In [1]: import numpy as np

In [2]: np.set_printoptions(precision=1, suppress=True, linewidth=140, sign=" ")

In [3]: rd = lambda a: np.round(a, 1) + 0

In [4]: feats = np.loadtxt("sample17.csv", delimiter=",")

In [5]: print(feats)
[[ 0.  1.  0.  0.  0.  0.]
 [ 0.  0.  0.  0.  1.  0.]
 [ 0.  0.  0.  0.  0.  1.]
 [ 0.  0.  0.  1.  0.  0.]
 [ 0.  0.  1.  0.  0.  0.]
 [ 1.  0.  0.  0.  0.  0.]]

In [6]: # 2 groups of indices that never mix

In [7]: f, r1 = feats[1], feats[2]

In [8]: print(f @ f)
1.0

In [9]: print(f @ r1)
0.0

In [10]: pr = (f @ r1) / (f @ f) * f

In [11]: print(np.linalg.matrix_rank(np.outer(f, r1)))
1

In [12]: f = np.array([-6, -5, 2, 8, 8, 3])

In [13]: Y = feats + np.outer(f, np.eye(6)[2])

In [14]: print(Y)
[[ 0.  1. -6.  0.  0.  0.]
 [ 0.  0. -5.  0.  1.  0.]
 [ 0.  0.  2.  0.  0.  1.]
 [ 0.  0.  8.  1.  0.  0.]
 [ 0.  0.  9.  0.  0.  0.]
 [ 1.  0.  3.  0.  0.  0.]]

In [15]: print(np.linalg.matrix_rank(Y - feats))
1

In [16]: print(np.linalg.matrix_rank(np.linalg.inv(Y) - np.linalg.inv(feats), tol=1e-8))
1

In [17]: print(rd(np.linalg.det(Y) / np.linalg.det(feats)), rd(1 + np.linalg.solve(feats, f)[2]))
9.0 9.0

In [18]: A = np.load("case14.npy")

In [19]: print(A)
[[ 0.  0. -1.  0. -1.  1.  1.  1.]
 [ 2.  1.  1.  0.  2.  1.  1. -1.]
 [ 0.  0.  1.  2.  0.  1.  0. -1.]
 [ 0.  0.  1.  1.  2.  0.  1.  0.]
 [ 0.  0.  1.  0.  0.  0. -2.  2.]
 [ 0.  0.  2. -2. -2.  2.  2.  1.]
 [ 0.  0.  2. -2.  0.  2.  2. -1.]
 [ 0.  0. -1.  2.  2.  0. -1.  2.]]

In [20]: rank = np.linalg.matrix_rank(A)

In [21]: print(rank)
7

In [22]: ns = np.linalg.svd(A)[2][rank:].T

In [23]: print(np.linalg.matrix_rank(A.T @ A), np.linalg.matrix_rank(A @ A.T))
7 7

In [24]: print([int(np.linalg.matrix_rank(A[:, :j + 1])) for j in range(8)])
[1, 1, 2, 3, 4, 5, 6, 7]

In [25]: print(rd(ns @ ns.T))
[[ 0.2 -0.4  0.   0.   0.   0.   0.   0. ]
 [-0.4  0.8  0.   0.   0.   0.   0.   0. ]
 [ 0.   0.   0.   0.   0.   0.   0.   0. ]
 [ 0.   0.   0.   0.   0.   0.   0.   0. ]
 [ 0.   0.   0.   0.   0.   0.   0.   0. ]
 [ 0.   0.   0.   0.   0.   0.   0.   0. ]
 [ 0.   0.   0.   0.   0.   0.   0.   0. ]
 [ 0.   0.   0.   0.   0.   0.   0.   0. ]]

In [26]: print(rd(ns[:, 0] / ns[np.abs(ns[:, 0]).round(6).argmax(), 0]))
[-0.5  1.   0.   0.   0.   0.   0.   0. ]

In [27]: f = np.array([3, -1])

In [28]: print(np.convolve(A[0], f))
[ 0.  0. -3.  1. -3.  4.  2.  2. -1.]

In [29]: print(np.correlate(A[0], A[7], "full"))
[ 0.  0. -2.  1. -2.  1. -1.  0. -1.  5.  3.  1. -1.  0.  0.]

In [30]: print(np.polyval(f, A[0]))
[-1. -1. -4. -1. -4.  2.  2.  2.]

In [31]: print(np.cross(A[0, :3], A[7, :3]))
[ 0.  0.  0.]

In [32]: X = -2 * np.eye(3) + np.eye(3, k=1)

In [33]: print(X)
[[-2.  1.  0.]
 [ 0. -2.  1.]
 [ 0.  0. -2.]]

In [34]: # triangular: eigenvalues sit on the diagonal

In [35]: vec = np.array([-3, -3, -4])

In [36]: h1 = np.maximum(X @ vec, 0)

In [37]: print(X.T @ h1)
[ -6.  -1. -14.]

In [38]: print(X * (h1 > 1e-9)[:, None])
[[-2.  1.  0.]
 [ 0. -2.  1.]
 [ 0.  0. -2.]]

In [39]: print(rd(np.tanh(X @ vec)))
[ 1.  1.  1.]

In [40]: print(np.maximum(X @ vec, 0) - np.maximum(-X @ vec, 0))
[ 3.  2.  8.]

In [41]: vec = np.array([2, 0, -4])

In [42]: rhs = X @ vec

In [43]: coef, lr = np.zeros(3), 1 / np.linalg.norm(X, 2) ** 2

In [44]: for i in range(8):
    ...:     coef -= lr * X.T @ (X @ coef - rhs)
    ...:     if i % 2 == 0: print(i, round(np.linalg.norm(X @ coef - rhs), 1))
    ...: 
0 3.7
2 0.7
4 0.2
6 0.1

In [45]: print(rd(coef))
[ 2.  0. -4.]

In [46]: f = np.array([-1, -1, 3])

In [47]: Y = X + np.outer(f, np.eye(3)[1])

In [48]: print(Y)
[[-2.  0.  0.]
 [ 0. -3.  1.]
 [ 0.  3. -2.]]

In [49]: print(rd(np.linalg.det(Y) / np.linalg.det(X)), rd(1 + np.linalg.solve(X, f)[1]))
0.8 0.8

In [50]: J = np.loadtxt("block1.csv", delimiter=",")

In [51]: print(J)
[[-0.3  1.8  0.4 -0.5  1.7 -0.5]
 [-1.8  1.2  0.8  0.1 -0.3  0.1]
 [ 2.1  0.3 -1.4 -0.5 -0.3  1.5]
 [ 0.1  1.1  0.  -0.4  0.9 -0.3]
 [-1.2  0.6  0.8 -0.1 -1.2  1.4]
 [-0.9  0.   0.  -1.  -1.1  1.2]
 [-0.4 -0.7  1.  -0.6  0.2 -0.3]
 [-0.2 -0.1 -0.8 -1.1  1.9  0. ]
 [-1.1 -0.2  0.1 -2.2  1.2  0.4]
 [ 0.4 -1.   0.9  1.9 -0.7 -1.2]
 [ 1.7 -0.1 -1.1 -1.1 -1.3  0.8]
 [ 0.4 -0.4 -1.3 -1.1  0.7  0.4]
 [ 0.8 -0.5  0.  -0.2 -1.  -1. ]
 [ 0.1  0.1 -0.6 -0.5 -0.1 -0.6]
 [ 0.  -1.5 -0.4 -0.1 -0.1 -0.4]
 [ 0.4 -1.5 -0.1 -2.3  0.8 -0.9]
 [ 1.4 -0.2  0.5 -0.3  0.5 -0.3]
 [-0.9  0.  -0.4 -1.4 -2.  -0.2]
 [ 1.4 -0.3  0.3 -0.4 -0.1 -1.2]
 [ 1.9 -0.5 -1.4 -0.3 -1.   1.1]
 [ 0.7  0.  -0.6  1.  -0.2 -1.2]
 [-0.8  1.1  0.2 -0.3  0.7 -1.5]
 [-1.7 -0.8  1.   0.9  1.7  0.5]
 [-0.2 -0.3 -0.9  0.8  1.3  0. ]
 [-1.  -0.1  0.6 -0.6  1.3  0.7]
 [-0.8  0.5 -0.9  0.5 -0.4 -0.2]
 [ 0.7 -0.1 -1.4  0.   1.6  0.7]
 [ 0.5  0.4  1.7  1.5 -0.9  0.2]
 [ 0.4  2.8 -1.1 -0.8 -0.3  0.4]
 [ 1.6  0.1  0.  -0.5 -1.3  0.6]
 [ 0.6  0.3 -1.3 -0.5 -0.2  0.3]
 [-0.5  0.5  1.1  0.1  3.7 -0.6]
 [-2.   0.9  0.2  1.3 -0.3 -1.9]
 [-2.7 -0.9  1.8 -2.7 -2.7 -7.2]
 [ 0.8 -0.5 -1.1 -0.7 -1.2  0.6]]

In [52]: rng = np.random.default_rng(24)

In [53]: z = rng.permutation(6)

In [54]: Y = J[:, z] * rng.choice([-1, 1], 6)

In [55]: print(Y)
[[-0.5 -0.4  1.8 -0.5  1.7 -0.3]
 [ 0.1 -0.8  1.2  0.1 -0.3 -1.8]
 [ 1.5  1.4  0.3 -0.5 -0.3  2.1]
 [-0.3 -0.   1.1 -0.4  0.9  0.1]
 [ 1.4 -0.8  0.6 -0.1 -1.2 -1.2]
 [ 1.2 -0.   0.  -1.  -1.1 -0.9]
 [-0.3 -1.  -0.7 -0.6  0.2 -0.4]
 [ 0.   0.8 -0.1 -1.1  1.9 -0.2]
 [ 0.4 -0.1 -0.2 -2.2  1.2 -1.1]
 [-1.2 -0.9 -1.   1.9 -0.7  0.4]
 [ 0.8  1.1 -0.1 -1.1 -1.3  1.7]
 [ 0.4  1.3 -0.4 -1.1  0.7  0.4]
 [-1.  -0.  -0.5 -0.2 -1.   0.8]
 [-0.6  0.6  0.1 -0.5 -0.1  0.1]
 [-0.4  0.4 -1.5 -0.1 -0.1  0. ]
 [-0.9  0.1 -1.5 -2.3  0.8  0.4]
 [-0.3 -0.5 -0.2 -0.3  0.5  1.4]
 [-0.2  0.4  0.  -1.4 -2.  -0.9]
 [-1.2 -0.3 -0.3 -0.4 -0.1  1.4]
 [ 1.1  1.4 -0.5 -0.3 -1.   1.9]
 [-1.2  0.6  0.   1.  -0.2  0.7]
 [-1.5 -0.2  1.1 -0.3  0.7 -0.8]
 [ 0.5 -1.  -0.8  0.9  1.7 -1.7]
 [ 0.   0.9 -0.3  0.8  1.3 -0.2]
 [ 0.7 -0.6 -0.1 -0.6  1.3 -1. ]
 [-0.2  0.9  0.5  0.5 -0.4 -0.8]
 [ 0.7  1.4 -0.1  0.   1.6  0.7]
 [ 0.2 -1.7  0.4  1.5 -0.9  0.5]
 [ 0.4  1.1  2.8 -0.8 -0.3  0.4]
 [ 0.6 -0.   0.1 -0.5 -1.3  1.6]
 [ 0.3  1.3  0.3 -0.5 -0.2  0.6]
 [-0.6 -1.1  0.5  0.1  3.7 -0.5]
 [-1.9 -0.2  0.9  1.3 -0.3 -2. ]
 [-7.2 -1.8 -0.9 -2.7 -2.7 -2.7]
 [ 0.6  1.1 -0.5 -0.7 -1.2  0.8]]

In [56]: U, _, Vh = np.linalg.svd(J.T @ Y)

In [57]: print(z)
[ 5  2  1  3  4  0]

In [58]: print(rd(np.linalg.lstsq(J, Y)[0]))
[[ 0.  0.  0.  0.  0.  1.]
 [ 0.  0.  1.  0.  0.  0.]
 [ 0. -1.  0.  0.  0.  0.]
 [ 0.  0.  0.  1.  0.  0.]
 [ 0.  0.  0.  0.  1.  0.]
 [ 1.  0.  0.  0.  0.  0.]]
